% ipython --no-banner

In [1]: import numpy as np

In [2]: import numpy.linalg as la

In [3]: np.set_printoptions(precision=2, suppress=True, linewidth=160)

In [4]: def rd(a):
   ...:     return np.round(a, 2) + 0
   ...: 

In [5]: data = np.loadtxt("a.csv", delimiter=",")

In [6]: data
Out[6]: 
array([[-0.2 , -0.55, -0.99,  0.08,  0.71],
       [-0.81,  0.85,  1.  , -0.44, -0.97],
       [ 0.48, -0.06, -0.57,  0.58,  0.76],
       [-0.62, -0.37, -1.  ,  0.75,  0.97],
       [-0.08, -0.16, -0.88,  0.38,  0.66],
       [ 0.75, -0.04,  0.57,  0.32,  0.38],
       [ 0.26,  0.49,  1.  , -0.87, -0.99],
       [ 1.  ,  0.07,  1.  , -0.47, -0.88],
       [ 0.95, -0.54,  0.7 , -0.22,  0.12],
       [ 0.86,  0.03,  0.98, -0.21, -0.49],
       [-0.66,  0.49,  1.  , -0.88, -0.99],
       [-0.88, -0.74, -1.  , -0.36,  0.63],
       [ 0.57,  0.92,  1.  ,  0.74, -0.52],
       [ 0.24, -0.94, -1.  , -0.29,  0.91],
       [ 0.72,  0.37,  1.  , -0.36, -0.82],
       [ 0.27, -0.98, -1.  ,  0.15,  0.99],
       [-0.25,  0.24,  0.88, -0.49, -0.78],
       [ 0.64,  0.77,  1.  ,  0.56, -0.33],
       [-0.62,  0.51, -0.21,  0.57,  0.4 ],
       [ 0.76,  0.03,  0.97, -0.35, -0.62],
       [ 0.39, -0.7 , -0.91, -0.45,  0.22],
       [-0.56, -0.04, -0.59, -0.2 , -0.16],
       [-0.98,  0.64,  0.74, -0.7 , -0.95],
       [-0.72, -0.64, -1.  , -0.39,  0.38],
       [ 0.98, -0.33,  0.6 ,  0.66,  0.85],
       [ 0.74, -0.09,  0.8 , -0.06, -0.12],
       [ 0.64,  0.65,  1.  ,  0.25, -0.56],
       [-0.58,  0.54,  0.98, -0.6 , -0.93],
       [ 0.99, -0.83, -0.59,  0.35,  0.91]])

In [7]: rng = np.random.default_rng(992)

In [8]: Y = data + rng.integers(-2, 3, (29, 4)) @ rng.integers(-2, 3, (4, 5))

In [9]: rd(Y)
Out[9]: 
array([[  1.8 , -10.55,  -7.99,  -6.92,  -1.29],
       [ -9.81,   1.85,  -1.  ,   7.56,   1.03],
       [ -3.52,  -2.06,  -2.57,  -1.42,  -0.24],
       [  1.38,   5.63,   5.  ,  -5.25,   0.97],
       [ -1.08,  -3.16,  -4.88,  -1.62,   6.66],
       [ -3.25,  -0.04,  -1.43,  -1.68,   6.38],
       [  0.26,  -5.51,  -5.  ,   1.13,   2.01],
       [ -4.  ,   3.07,   1.  ,   1.53,   5.12],
       [  2.95, -10.54,  -6.3 ,  -7.22,  -1.88],
       [ -5.14,   6.03,   4.98,   7.79,  -3.49],
       [  3.34,  -9.51,  -5.  ,  -6.88,  -5.99],
       [ -0.88,  -2.74,  -2.  ,   2.64,  -3.37],
       [  2.57,  -1.08,  -2.  ,  -2.26,   7.48],
       [  3.24,   6.06,   6.  ,  -3.29,  -0.09],
       [ -2.28,  11.37,   9.  ,   5.64,   0.18],
       [  1.27,  -1.98,  -2.  ,   1.15,   1.99],
       [ -1.25,   7.24,   5.88,   2.51,   1.22],
       [  5.64,  -4.23,  -1.  ,  -3.44,  -4.33],
       [ -2.62,   6.51,   5.79,   2.57,  -5.6 ],
       [  4.76,   2.03,   2.97,   1.65,   0.38],
       [  1.39,  -3.7 ,  -2.91,   3.55,  -2.78],
       [ -2.56,  -4.04,  -5.59,   2.8 ,   3.84],
       [ -6.98,   2.64,   1.74,   8.3 ,  -5.95],
       [  3.28,  -0.64,   2.  ,  -1.39,  -8.62],
       [  6.98,  -0.33,   3.6 ,  -4.34,  -5.15],
       [ -0.26,  -5.09,  -3.2 ,   5.94,  -4.12],
       [  1.64,   5.65,   5.  ,  -5.75,   3.44],
       [ -5.58,   1.54,   0.98,   1.4 ,  -1.93],
       [ -3.01,  -4.83,  -3.59,   1.35,  -4.09]])

In [10]: la.matrix_rank(Y - data, tol=1e-8)
Out[10]: np.int64(4)

In [11]: rd(la.svd(Y - data, compute_uv=False))
Out[11]: array([38.25, 27.5 , 23.76, 11.36,  0.  ])

In [12]: x0 = np.array([0, 1, 1, 1, 3])

In [13]: y = Y @ x0

In [14]: rd(la.lstsq(Y, y)[0])
Out[14]: array([0., 1., 1., 1., 3.])

In [15]: y = y + 0.1 * rng.normal(size=29)

In [16]: rd(y)
Out[16]: 
array([-29.22,  11.63,  -6.73,   8.46,  10.37,  16.1 ,  -3.34,  21.05, -29.68,   8.44, -39.41, -12.27,  16.87,   8.41,  26.45,   3.01,  19.39, -21.57,  -2.  ,
         7.74, -11.61,   4.63,  -5.22, -25.88, -16.51, -14.67,  15.22,  -2.07, -19.32])

In [17]: b, *_ = la.lstsq(Y, y)

In [18]: [round(float(la.norm(la.solve(Y.T @ Y + lam * np.eye(5), Y.T @ y))), 2) for lam in (0, 1, 10, 100)]
Out[18]: [3.47, 3.43, 3.31, 2.84]

In [19]: rd(b)
Out[19]: array([-0.02,  0.97,  1.04,  0.99,  3.01])

In [20]: Y = data / np.sqrt((data ** 2).mean(axis=1, keepdims=True))

In [21]: rd(la.norm(Y, axis=1))
Out[21]: 
array([2.24, 2.24, 2.24, 2.24, 2.24, 2.24, 2.24, 2.24, 2.24, 2.24, 2.24, 2.24, 2.24, 2.24, 2.24, 2.24, 2.24, 2.24, 2.24, 2.24, 2.24, 2.24, 2.24, 2.24, 2.24,
       2.24, 2.24, 2.24, 2.24])

In [22]: rd(Y[8])
Out[22]: array([ 1.61, -0.91,  1.18, -0.37,  0.2 ])

In [23]: D = la.norm(data[:, None] - data[None], axis=-1)

In [24]: rd(D[:5, :5])
Out[24]: 
array([[0.  , 3.06, 1.06, 0.85, 0.52],
       [3.06, 0.  , 3.  , 3.27, 2.9 ],
       [1.06, 3.  , 0.  , 1.25, 0.69],
       [0.85, 3.27, 1.25, 0.  , 0.76],
       [0.52, 2.9 , 0.69, 0.76, 0.  ]])

In [25]: np.flatnonzero(D[27] < D.mean() / 2)
Out[25]: array([ 1,  6, 10, 16, 22, 27])

In [26]: la.matrix_rank(D ** 2)
Out[26]: np.int64(7)

In [27]: D.shape
Out[27]: (29, 29)

In [28]: X = np.array([[8, 7, 0, 1, 5],
    ...:     [7, 8, 7, 0, 1],
    ...:     [0, 7, 8, 7, 0],
    ...:     [1, 0, 7, 8, 7],
    ...:     [5, 1, 0, 7, 8]])

In [29]: # symmetric, so the eigenvalues are real

In [30]: rd(la.det(X))
Out[30]: np.float64(11448.0)

In [31]: rd(np.sort(np.abs(la.eigvals(X))))
Out[31]: array([ 1.  ,  3.96, 10.92, 12.  , 22.05])

In [32]: rd(np.abs(la.eigvals(X)).max())
Out[32]: np.float64(22.05)

In [33]: np.allclose(X, X.T)
Out[33]: True

In [34]: np.trace(X)
Out[34]: np.int64(40)
